% ipython --no-banner

In [1]: import numpy as np

In [2]: from numpy import linalg as LA

In [3]: np.set_printoptions(precision=3, suppress=True, linewidth=160, legacy="1.25")

In [4]: feats = np.loadtxt("x.csv", delimiter=",")

In [5]: print(feats)
[[ 8.  8.  2.  5.  2.  7.  0.  2.  5.  2.  2.  4.  4.]
 [ 8.  0.  7.  7.  5.  3.  4.  7.  5.  6.  4.  6.  9.]
 [ 2.  7. 10.  5.  8.  8.  6.  6.  1.  4.  7.  5.  3.]
 [ 5.  7.  5.  0.  5.  4.  0.  7.  2.  4.  2.  2.  7.]
 [ 2.  5.  8.  5.  0.  6.  6. 10.  7.  7.  4.  4.  6.]
 [ 7.  3.  8.  4.  6.  2.  7.  6.  2.  7.  7.  4.  4.]
 [ 0.  4.  6.  0.  6.  7.  8.  7.  9.  6.  8.  4.  5.]
 [ 2.  7.  6.  7. 10.  6.  7.  2.  8.  3.  0.  3.  3.]
 [ 5.  5.  1.  2.  7.  2.  9.  8.  4.  3.  6.  8.  6.]
 [ 2.  6.  4.  4.  7.  7.  6.  3.  3.  6.  6.  4.  8.]
 [ 2.  4.  7.  2.  4.  7.  8.  0.  6.  6.  8.  3.  4.]
 [ 4.  6.  5.  2.  4.  4.  4.  3.  8.  4.  3. 10. 10.]
 [ 4.  9.  3.  7.  6.  4.  5.  3.  6.  8.  4. 10.  8.]]

In [6]: # symmetric, so the eigenvalues are real

In [7]: round(float(LA.eigvalsh(feats).min()), 3)
Out[7]: -13.03

In [8]: ev, V = LA.eigh(feats)

In [9]: (ev > 1e-8).sum(), (ev < -1e-8).sum()
Out[9]: (6, 7)

In [10]: np.round(LA.eigvalsh(feats @ feats), 3) + 0
Out[10]: array([   0.   ,    7.404,   19.096,   25.555,   42.204,   43.167,   68.305,   83.94 ,  107.551,  126.116,  169.771,  218.47 , 4410.42 ])

In [11]: ev
Out[11]: array([-13.03 , -10.371,  -9.162,  -6.57 ,  -4.37 ,  -2.721,  -0.015,   5.055,   6.496,   8.265,  11.23 ,  14.781,  66.411])

In [12]: B = np.array([[6, 5, 5],
    ...:     [9, 1, 4],
    ...:     [5, 3, 2],
    ...:     [4, 3, 9],
    ...:     [0, 6, 6],
    ...:     [1, 1, 1],
    ...:     [5, 9, 2],
    ...:     [2, 6, 6],
    ...:     [1, 8, 8],
    ...:     [3, 5, 4],
    ...:     [3, 8, 3],
    ...:     [8, 2, 3],
    ...:     [5, 9, 0]])

In [13]: print(np.einsum("ik,kj->ji", feats, B))
[[230. 276. 284. 207. 275. 270. 235. 234. 276. 256. 230. 300. 345.]
 [210. 388. 329. 242. 359. 362. 398. 309. 377. 343. 328. 347. 374.]
 [218. 294. 267. 183. 277. 264. 261. 290. 261. 235. 210. 245. 315.]]

In [14]: np.einsum("ik,kj->ij", feats, B)
Out[14]: 
array([[230., 210., 218.],
       [276., 388., 294.],
       [284., 329., 267.],
       [207., 242., 183.],
       [275., 359., 277.],
       [270., 362., 264.],
       [235., 398., 261.],
       [234., 309., 290.],
       [276., 377., 261.],
       [256., 343., 235.],
       [230., 328., 210.],
       [300., 347., 245.],
       [345., 374., 315.]])

In [15]: LA.matrix_rank(feats @ B)
Out[15]: 3

In [16]: LA.matrix_rank(np.vstack([feats, B.T]))
Out[16]: 13

In [17]: np.vstack([feats, B.T]).shape
Out[17]: (16, 13)

In [18]: arr = np.load("a.npy")

In [19]: arr
Out[19]: 
array([[3.726, 3.98 , 2.456, 2.227, 4.262],
       [3.652, 4.03 , 1.695, 2.006, 3.887],
       [4.723, 4.43 , 2.31 , 1.919, 3.718],
       [4.375, 4.437, 2.279, 1.691, 4.113],
       [4.11 , 3.953, 2.116, 2.081, 3.919],
       [3.775, 3.903, 2.025, 2.06 , 3.73 ],
       [1.849, 1.683, 7.824, 7.915, 4.141],
       [1.629, 1.716, 7.689, 7.772, 3.883],
       [2.673, 1.713, 8.32 , 7.843, 3.649],
       [2.282, 2.277, 7.535, 8.141, 3.751],
       [2.017, 2.169, 7.752, 8.26 , 4.031],
       [2.45 , 2.202, 7.657, 8.063, 4.229],
       [8.7  , 1.922, 2.906, 6.37 , 3.978],
       [8.852, 1.838, 3.34 , 7.384, 4.001],
       [8.614, 2.154, 2.621, 6.919, 3.719],
       [9.074, 1.918, 2.868, 6.704, 4.449],
       [8.612, 1.973, 2.922, 6.922, 4.018],
       [8.8  , 1.922, 3.482, 7.387, 4.047]])

In [20]: proj = arr @ LA.solve(arr.T @ arr, arr.T)

In [21]: np.round(LA.eigvalsh(proj), 3) + 0
Out[21]: array([0., 0., 0., 0., 0., 0., 0., 0., 0., 0., 0., 0., 0., 1., 1., 1., 1., 1.])

In [22]: np.allclose(proj @ proj, proj)
Out[22]: True

In [23]: proj @ arr[:, 4]
Out[23]: array([4.262, 3.887, 3.718, 4.113, 3.919, 3.73 , 4.141, 3.883, 3.649, 3.751, 4.031, 4.229, 3.978, 4.001, 3.719, 4.449, 4.018, 4.047])

In [24]: round(np.trace(proj), 3)
Out[24]: 5.0

In [25]: cov = np.cov(arr, rowvar=False)

In [26]: LA.eigvalsh(cov)[::-1]
Out[26]: array([14.114,  9.124,  0.093,  0.05 ,  0.045])

In [27]: Ac = (arr - arr.mean(axis=0)) / arr.std(axis=0)

In [28]: Ac.std(axis=0)
Out[28]: array([1., 1., 1., 1., 1.])

In [29]: beta = LA.lstsq(np.delete(Ac, 0, axis=1), Ac[:, 0])[0]

In [30]: beta
Out[30]: array([-0.176, -1.39 ,  0.925,  0.008])

In [31]: round(float(1 - np.var(Ac[:, 0] - np.delete(Ac, 0, axis=1) @ beta)), 3)
Out[31]: 0.947
